>>> import numpy as np
>>> np.set_printoptions(suppress=True, linewidth=140)
>>> feats = np.array([[0, 0, 1, 1, 1, 0],
...     [0, 0, 0, 0, 1, 1],
...     [1, 0, 0, 0, 0, 1],
...     [1, 0, 0, 0, 1, 0],
...     [1, 1, 0, 1, 0, 1],
...     [0, 1, 1, 0, 1, 0]])
>>> # symmetric
>>> u = np.array([0, -1])
>>> np.correlate(feats[1], feats[3], "full")
array([0, 0, 0, 0, 0, 1, 1, 0, 0, 1, 1])
>>> np.cross(feats[1, :3], feats[3, :3])
array([0, 0, 0])
>>> np.array([np.convolve(row, u, "same") for row in feats])
array([[ 0,  0,  0, -1, -1, -1],
       [ 0,  0,  0,  0,  0, -1],
       [ 0, -1,  0,  0,  0,  0],
       [ 0, -1,  0,  0,  0, -1],
       [ 0, -1, -1,  0, -1,  0],
       [ 0,  0, -1, -1,  0, -1]])
>>> E = np.loadtxt("data.csv", delimiter=",")
>>> E
array([[  1. ,   8. ,   0.1,   2. ,   3.5,  -0.7,   5.5,  -7.1],
       [  1.3,   9.8,   0.9,  -0.8,   5.5,   1.6,   5.7,  -7.9],
       [ -9.4,  13.7,   0.8,  -1.2,  -9.6,   4.2,   5.6,   3.5],
       [ -9.5,  13.1,   1.8,   1.1,  -9.3,   3.8,   6.7,   2.9],
       [ -8.1,  14.9,   2.6,  -0.7,  -9.4,   5.8,   7.6,   4.3],
       [ -7.5,  13.9,   0.9,   1.4,  -8.1,   5.7,   5.4,   1.4],
       [ -5. ,  -7.4,   1.5,  10.4,  -0.5,   4.9,  13. ,   5. ],
       [ -4.5,  -8. ,   2.9,   9. ,  -1.4,   5.4,  11. ,   6.3],
       [-11.6,  13.2,   0.6,  -0.9,  -7.8,   3.2,   6.4,   4.5],
       [ -9.2,  13.5,   1. ,  -0.6,  -8.4,   6.6,   8.1,   3.5],
       [ -8.4,  15.2,   0.8,   0.4,  -8.6,   6.1,   8.1,   4.4],
       [ -4.5,  -6.1,   1.2,  10.1,  -0.3,   5.7,  12.4,   4.1],
       [-10.7,  13.6,   2.4,  -0.5,  -9.7,   5.7,   7.8,   3.7],
       [ -5.9,  -7.6,   1.3,   8.9,   0.3,   4.1,  12.8,   6.6],
       [ -5.4,  -7.2,   2.3,  10.4,   1.1,   5.3,  12.4,   5.5],
       [ -3.3,  -6.5,   3.2,   9.1,   1.1,   6.3,  14.8,   3.9],
       [ -8.8,  13.3,   0.3,   0.5,  -8.4,   4.9,   6.6,   4.1],
       [ -4.5,  -7.8,   2.1,   8.7,  -0.1,   4. ,  13.3,   5.1],
       [ -7.8,  14.2,   1.5,  -0.1,  -8.6,   5.2,   5.6,   2.8],
       [ -1.1,   9.3,  -2.6,   1.9,   4.1,  -0.1,   7.7,  -5. ],
       [ -0.1,   7.6,  -0.6,   0.9,   3.9,   0. ,   5.6,  -5.2],
       [ -1. ,   9.3,   0. ,   0.6,   3.7,  -1.3,   6. ,  -8.2]])
>>> P = E @ np.linalg.solve(E.T @ E, E.T)
>>> np.round(np.trace(P), 1)
np.float64(8.0)
>>> np.round(np.diag(P), 1)
array([0.4, 0.6, 0.2, 0.3, 0.5, 0.5, 0.2, 0.2, 0.6, 0.4, 0.3, 0.3, 0.3, 0.3, 0.5, 0.4, 0.2, 0.4, 0.2, 0.6, 0.2, 0.5])
>>> np.allclose(P @ P, P)
True
